% ipython --no-banner

In [1]: import numpy as np

In [2]: np.set_printoptions(precision=3, suppress=True, linewidth=120)

In [3]: m1 = np.array([[22, 3, 3], [3, 17, 1], [0, 2, 41]])

In [4]: print(np.round(np.linalg.det(m1.T), 3))
14939.0

In [5]: print(np.linalg.eigvals(m1))
[15.621 23.254 41.124]

In [6]: print(round(float(np.linalg.det(2 * m1)), 3), round(float(np.linalg.det(m1)), 3))
119512.0 14939.0

In [7]: hat = np.triu(np.array([[-4, 4, 3], [3, 1, -1], [4, -4, -1]]), 1) + np.eye(3)

In [8]: B = hat @ m1 @ np.linalg.inv(hat)

In [9]: print(hat @ m1 - m1 @ hat)
[[ 12. -14.  64.]
 [  0. -14. -33.]
 [  0.   0.   2.]]

In [10]: E = np.load("test5.npy")

In [11]: print(E)
[[-3.524 -2.617 -4.316 12.157]
 [-4.009 -3.239 -3.935 12.536]
 [-3.053 -2.06  -4.275 12.292]
 [-3.694 -3.784 -5.339 11.168]
 [-2.763 -2.28  -3.532 12.854]
 [-2.472 -2.447 -1.789 13.697]
 [-1.594 -4.891 -4.032 12.233]
 [-3.732 -2.676 -1.48  12.039]
 [-2.476 -2.718 -3.648 11.318]
 [-3.598 -4.346 -3.452 10.619]
 [-3.352 -0.854 -2.485 12.937]
 [-3.452 -3.828 -2.58  12.184]
 [-3.455 -4.342 -2.621 11.152]
 [-4.085 -2.945 -4.255 12.415]
 [-1.091 -2.868 -2.792 12.275]
 [-3.47  -3.196 -2.424 12.231]
 [-3.221 -2.794 -4.222 12.315]
 [-3.516 -2.963 -3.522 11.511]
 [-1.329 -3.452 -2.315 12.219]
 [-4.647 -0.697 -2.441 12.389]
 [-2.797 -2.808 -3.664 10.945]
 [-1.39  -2.767 -1.553 11.379]
 [-2.702 -3.126 -2.969 11.872]
 [-4.861 -4.585 -5.014 10.789]
 [-2.796 -1.885 -5.393 11.547]
 [-1.66  -3.208 -2.355 10.519]]

In [12]: cen = E - E.mean(axis=0)

In [13]: V = np.linalg.svd(cen)[2][:1]

In [14]: B = cen - cen @ V.T @ V

In [15]: print(np.linalg.norm(B, axis=1).round(6).argmax())
19

In [16]: print(np.cov(cen @ V.T, rowvar=False))
1.5992642698767423

In [17]: print((cen @ V.T).std(axis=0))
[1.24]

In [18]: U, sigma, Vh = np.linalg.svd(E)

In [19]: print(sigma)
[66.741  6.301  5.186  4.006]

In [20]: B = U[:, :1] @ np.diag(sigma[:1]) @ Vh[:1]

In [21]: print(round(float(np.linalg.norm(E - B) / np.linalg.norm(E)), 3))
0.135

In [22]: q, r_ = np.linalg.qr(E)

In [23]: print(q.shape, r_.shape)
(26, 4) (4, 4)

In [24]: print(q @ r_)
[[-3.524 -2.617 -4.316 12.157]
 [-4.009 -3.239 -3.935 12.536]
 [-3.053 -2.06  -4.275 12.292]
 [-3.694 -3.784 -5.339 11.168]
 [-2.763 -2.28  -3.532 12.854]
 [-2.472 -2.447 -1.789 13.697]
 [-1.594 -4.891 -4.032 12.233]
 [-3.732 -2.676 -1.48  12.039]
 [-2.476 -2.718 -3.648 11.318]
 [-3.598 -4.346 -3.452 10.619]
 [-3.352 -0.854 -2.485 12.937]
 [-3.452 -3.828 -2.58  12.184]
 [-3.455 -4.342 -2.621 11.152]
 [-4.085 -2.945 -4.255 12.415]
 [-1.091 -2.868 -2.792 12.275]
 [-3.47  -3.196 -2.424 12.231]
 [-3.221 -2.794 -4.222 12.315]
 [-3.516 -2.963 -3.522 11.511]
 [-1.329 -3.452 -2.315 12.219]
 [-4.647 -0.697 -2.441 12.389]
 [-2.797 -2.808 -3.664 10.945]
 [-1.39  -2.767 -1.553 11.379]
 [-2.702 -3.126 -2.969 11.872]
 [-4.861 -4.585 -5.014 10.789]
 [-2.796 -1.885 -5.393 11.547]
 [-1.66  -3.208 -2.355 10.519]]

In [25]: print(np.round(q.T @ q, 3) + 0)
[[1. 0. 0. 0.]
 [0. 1. 0. 0.]
 [0. 0. 1. 0.]
 [0. 0. 0. 1.]]

In [26]: print(np.round(np.trace(q @ q.T), 3))
4.0

In [27]: print(round(abs(r_[0, 0]), 3), round(float(np.linalg.norm(E[:, 0])), 3))
16.221 16.221

In [28]: print(np.abs(np.diag(r_)))
[16.221  7.027  5.343 14.344]

In [29]: B = np.c_[E[:, :2] @ np.array([[2, -2], [-2, -2]]), np.array([0, -1, -1, -2, 2, 2, -1, 1, -2, 1, -1, 0, 2, -2, 1, 2, -1, -2, 1, -2, -1, -2, -1, 1, 2, 2])]

In [30]: print(B)
[[-1.814 12.282  0.   ]
 [-1.54  14.496 -1.   ]
 [-1.986 10.226 -1.   ]
 [ 0.18  14.956 -2.   ]
 [-0.966 10.086  2.   ]
 [-0.05   9.838  2.   ]
 [ 6.594 12.97  -1.   ]
 [-2.112 12.816  1.   ]
 [ 0.484 10.388 -2.   ]
 [ 1.496 15.888  1.   ]
 [-4.996  8.412 -1.   ]
 [ 0.752 14.56   0.   ]
 [ 1.774 15.594  2.   ]
 [-2.28  14.06  -2.   ]
 [ 3.554  7.918  1.   ]
 [-0.548 13.332  2.   ]
 [-0.854 12.03  -1.   ]
 [-1.106 12.958 -2.   ]
 [ 4.246  9.562  1.   ]
 [-7.9   10.688 -2.   ]
 [ 0.022 11.21  -1.   ]
 [ 2.754  8.314 -2.   ]
 [ 0.848 11.656 -1.   ]
 [-0.552 18.892  1.   ]
 [-1.822  9.362  2.   ]
 [ 3.096  9.736  2.   ]]

In [31]: print(np.round(np.linalg.norm(B - E @ np.linalg.lstsq(E, B)[0], axis=0), 3) + 0)
[0.    0.    7.321]

In [32]: print(np.linalg.matrix_rank(B))
3

In [33]: print(np.linalg.norm(np.linalg.qr(E)[0].T @ B, axis=0) ** 2 / ((B ** 2).sum(axis=0) + 1e-12))
[1.    1.    0.107]

In [34]: K = np.array([[-4.0, -2.0, -3.0], [0.0, -3.0, 0.0], [6.0, 2.0, 5.0]])

In [35]: print(np.linalg.cond(K) > 100)
False

In [36]: print(round(float(np.linalg.det(K.T)), 3))
6.0

In [37]: print(np.einsum("ii->", K))
-2.0

In [38]: print(np.einsum("ij,ji->", K, K))
14.0

In [39]: print(round(float(np.linalg.eigvals(K).sum().real), 3))
-2.0

In [40]: B = np.array([[3, 0, 3], [3, 0, 0], [2, 0, 1]])

In [41]: C = np.array([[0, 0, 1], [2, 2, 0], [1, 1, 2]])

In [42]: arr = np.block([[B, np.array([[-8, 0, 4], [3, -1, 3], [4, 6, 2]])], [np.zeros((3, 3)), C]])

In [43]: print(arr)
[[ 3.  0.  3. -8.  0.  4.]
 [ 3.  0.  0.  3. -1.  3.]
 [ 2.  0.  1.  4.  6.  2.]
 [ 0.  0.  0.  0.  0.  1.]
 [ 0.  0.  0.  2.  2.  0.]
 [ 0.  0.  0.  1.  1.  2.]]

In [44]: print(np.abs(np.diag(np.linalg.qr(arr)[1])) > 1e-9)
[ True False  True  True False  True]

In [45]: print(np.round(arr @ np.linalg.pinv(arr) @ arr, 3) + 0)
[[ 3.  0.  3. -8.  0.  4.]
 [ 3.  0.  0.  3. -1.  3.]
 [ 2.  0.  1.  4.  6.  2.]
 [ 0.  0.  0.  0.  0.  1.]
 [ 0.  0.  0.  2.  2.  0.]
 [ 0.  0.  0.  1.  1.  2.]]

In [46]: print(np.allclose(arr[:-1].T @ np.linalg.lstsq(arr[:-1].T, arr[-1])[0], arr[-1]))
True

In [47]: print(round(np.trace(np.linalg.pinv(arr) @ arr), 3))
5.0

In [48]: print(np.unique(arr.round(6), axis=0).shape)
(6, 6)

In [49]: B = arr / np.linalg.norm(arr, axis=1, keepdims=True)

In [50]: gram = B @ B.T

In [51]: print(np.argwhere(np.triu(np.abs(gram) > 0.95, 1)))
[]

In [52]: data = np.load("data.npy")

In [53]: print(data)
[[4 2 4]
 [2 6 1]
 [4 1 6]]

In [54]: w1 = np.array([[2, 1, 3, 0, 2], [1, 3, 0, 2, 1], [0, 1, 0, 0, 1]])

In [55]: coef = np.array([4, -1, -2, 4, -2])

In [56]: act = np.maximum(data @ w1 + coef, 0)

In [57]: print((act > 0).mean(axis=0))
[1. 1. 1. 1. 1.]

In [58]: C = np.array([[0, 1, 2], [2, 0, 0], [1, 1, 0], [1, 2, 1], [2, 2, 0]])

In [59]: print((act @ C).round(6).argmax(axis=1))
[0 0 0]

In [60]: print(round(np.linalg.eigvals(data).sum().real, 3))
16.0

In [61]: print(np.poly(data))
[  1. -16.  63. -36.]

In [62]: print(np.einsum("ij,ji->", data, data))
130

In [63]: vals, V = np.linalg.eig(data)

In [64]: print(np.sort(np.linalg.eigvals(np.linalg.inv(data))))
[0.099 0.193 1.458]

In [65]: print(np.sort(np.linalg.eigvals(data @ data)))
[  0.47   26.839 102.691]

In [66]: print(np.allclose(data @ data.T, data.T @ data))
True

In [67]: print(np.linalg.matrix_power(data, 3))
[[360 258 420]
 [258 314 257]
 [420 257 506]]

In [68]: print(np.trace(data))
16

In [69]: W0 = np.loadtxt("mat.csv", delimiter=",")

In [70]: print(W0)
[[ 3.934  0.745 15.845 11.104 15.715  9.574]
 [ 3.435  1.262 15.665 10.247 15.857  9.035]
 [ 5.867  1.445 13.996 10.834 14.325 10.895]
 [ 3.615  0.631 15.662 11.489 13.887 10.569]
 [ 5.966 -0.195 15.458  9.085 12.244  9.983]
 [ 5.722  0.041 16.051 10.692 15.653  9.195]
 [ 2.87  -0.679 15.527  7.682 14.679 10.943]
 [ 5.18  -0.908 15.602 11.238 14.906 10.44 ]
 [ 5.488 -0.257 16.84   8.832 16.398  9.079]
 [ 5.365  0.633 13.706  9.637 14.705  9.455]
 [ 3.715 -0.608 13.343  9.664 14.624 10.118]
 [ 5.261  0.819 14.391  9.987 14.362  7.516]]

In [71]: f, r1 = W0[3], W0[11]

In [72]: print(round(float(f @ f), 3))
695.314

In [73]: print(np.round(f @ r1, 3))
638.549

In [74]: pr = (f @ r1) / (f @ f) * f

In [75]: print(r1 - pr)
[ 1.941  0.24   0.008 -0.564  1.609 -2.19 ]

In [76]: print(np.linalg.matrix_rank(np.outer(f, r1)))
1

In [77]: print(pr)
[ 3.32   0.579 14.383 10.551 12.753  9.706]

In [78]: print(round(float(np.linalg.norm(W0)), 3))
89.816

In [79]: print(np.unravel_index(np.abs(W0).argmax(), W0.shape))
(np.int64(8), np.int64(2))

In [80]: print(np.abs(W0).max())
16.84

In [81]: print(np.count_nonzero(W0))
72

In [82]: print(W0.sum(axis=1))
[56.917 55.501 57.362 55.853 52.541 57.354 51.022 56.458 56.38  53.501 50.856 52.336]

In [83]: print(W0.sum(axis=0))
[ 56.418   2.929 182.086 120.491 177.355 116.802]

In [84]: ang = np.radians(72)

In [85]: r_ = np.eye(6)

In [86]: r_[1, 1] = r_[3, 3] = np.cos(ang)

In [87]: r_[1, 3], r_[3, 1] = -np.sin(ang), np.sin(ang)

In [88]: print(r_)
[[ 1.     0.     0.     0.     0.     0.   ]
 [ 0.     0.309  0.    -0.951  0.     0.   ]
 [ 0.     0.     1.     0.     0.     0.   ]
 [ 0.     0.951  0.     0.309  0.     0.   ]
 [ 0.     0.     0.     0.     1.     0.   ]
 [ 0.     0.     0.     0.     0.     1.   ]]

In [89]: B = W0 @ r_.T

In [90]: print(np.linalg.svd(W0, compute_uv=False), np.linalg.svd(B, compute_uv=False))
[89.501  4.225  3.897  3.611  2.523  1.97 ] [89.501  4.225  3.897  3.611  2.523  1.97 ]

In [91]: print(np.abs(B - W0).max(axis=0))
[ 0.    11.363  0.     8.629  0.     0.   ]

In [92]: print(np.allclose(W0 @ W0.T, B @ B.T))
True

In [93]: print(np.allclose(np.linalg.norm(W0, axis=1), np.linalg.norm(B, axis=1)))
True

In [94]: print(np.abs(np.linalg.svd(W0)[2][-1]))
[0.052 0.865 0.139 0.406 0.06  0.247]

In [95]: print(round(np.log10(np.linalg.cond(W0))))
2

In [96]: print(np.argsort(-np.linalg.norm(W0, axis=0).round(6), kind="stable")[:3])
[2 4 3]

In [97]: C = W0[[7, 9]].astype(float)

In [98]: for _ in range(3):
    ...:     lab = np.linalg.norm(W0[:, None] - C, axis=-1).argmin(axis=1)
    ...:     C = np.array([W0[lab == j].mean(axis=0) for j in range(2)])
    ...: 

In [99]: print(lab)
[0 0 1 0 1 0 1 0 0 1 1 1]

In [100]: print(C[1] - C[0])
[ 0.278 -0.016 -1.541 -1.119 -1.246  0.17 ]

In [101]: print(C)
[[ 4.562  0.252 15.944 10.6   15.403  9.649]
 [ 4.841  0.236 14.404  9.482 14.156  9.818]]

In [102]: print(np.abs(C[1] - C[0]).argmax())
2

In [103]: mat = np.array([[-2, -1, 0, 1, 2, 3, 4],
     ...:     [5, 6, 7, 8, 9, 10, 11],
     ...:     [12, 13, 14, 15, 16, 17, 18],
     ...:     [19, 20, 21, 22, 23, 24, 25]])

In [104]: x = np.array([4, -3, -2, 0, 0, 0, -3])

In [105]: print((mat @ x).argmax())
0

In [106]: x @ mat
---------------------------------------------------------------------------
ValueError                                Traceback (most recent call last)
Cell In[106], line 1
----> 1 x @ mat

ValueError: matmul: Input operand 1 has a mismatch in its core dimension 0, with gufunc signature (n?,k),(k,m?)->(n?,m?) (size 4 is different from 7)

In [107]: print(mat @ np.eye(7)[1])
[-1.  6. 13. 20.]

In [108]: print(np.einsum("ij,j->i", mat, x))
[ -17  -45  -73 -101]

In [109]: print(np.linalg.norm(mat @ x) <= np.linalg.norm(mat, 2) * np.linalg.norm(x) + 1e-9)
True

In [110]: print(mat * x)
[[ -8   3   0   0   0   0 -12]
 [ 20 -18 -14   0   0   0 -33]
 [ 48 -39 -28   0   0   0 -54]
 [ 76 -60 -42   0   0   0 -75]]

In [111]: print(mat @ x)
[ -17  -45  -73 -101]

In [112]: print((mat * x).sum(axis=1))
[ -17  -45  -73 -101]

In [113]: print(np.allclose(mat[:-1].T @ np.linalg.lstsq(mat[:-1].T, mat[-1])[0], mat[-1]))
True

In [114]: print(np.abs(np.diag(np.linalg.qr(mat)[1])) > 1e-9)
[ True  True False False]

In [115]: print(np.linalg.lstsq(mat[:-1].T, mat[-1])[2])
2

In [116]: print(round(np.trace(np.linalg.pinv(mat) @ mat), 3))
2.0

In [117]: print(np.unique(mat.round(6), axis=0).shape)
(4, 7)

In [118]: J = np.load("case8.npy")

In [119]: print(J)
[[ 0.005  0.034 -0.024  0.005  0.024  0.043  0.024]
 [ 0.034  0.237 -0.169  0.034  0.169  0.304  0.169]
 [-0.024 -0.169  0.121 -0.024 -0.121 -0.217 -0.121]
 [ 0.005  0.034 -0.024  0.005  0.024  0.043  0.024]
 [ 0.024  0.169 -0.121  0.024  0.121  0.217  0.121]
 [ 0.043  0.304 -0.217  0.043  0.217  0.391  0.217]
 [ 0.024  0.169 -0.121  0.024  0.121  0.217  0.121]]

In [120]: print(np.allclose(J[:-1].T @ np.linalg.lstsq(J[:-1].T, J[-1])[0], J[-1]))
True

In [121]: print(np.unique(J.round(6), axis=0).shape)
(5, 7)

In [122]: print(np.linalg.lstsq(J[:-1].T, J[-1])[2])
1

In [123]: vals, V = np.linalg.eigh(J)

In [124]: print(np.round(vals.sum(), 3), np.trace(J))
1.0 1.0

In [125]: print(V @ np.diag(vals) @ V.T)
[[ 0.005  0.034 -0.024  0.005  0.024  0.043  0.024]
 [ 0.034  0.237 -0.169  0.034  0.169  0.304  0.169]
 [-0.024 -0.169  0.121 -0.024 -0.121 -0.217 -0.121]
 [ 0.005  0.034 -0.024  0.005  0.024  0.043  0.024]
 [ 0.024  0.169 -0.121  0.024  0.121  0.217  0.121]
 [ 0.043  0.304 -0.217  0.043  0.217  0.391  0.217]
 [ 0.024  0.169 -0.121  0.024  0.121  0.217  0.121]]

In [126]: print((vals > 1e-8).sum(), (vals < -1e-8).sum())
1 0

In [127]: print(vals.round(3) + 0)
[0. 0. 0. 0. 0. 0. 1.]
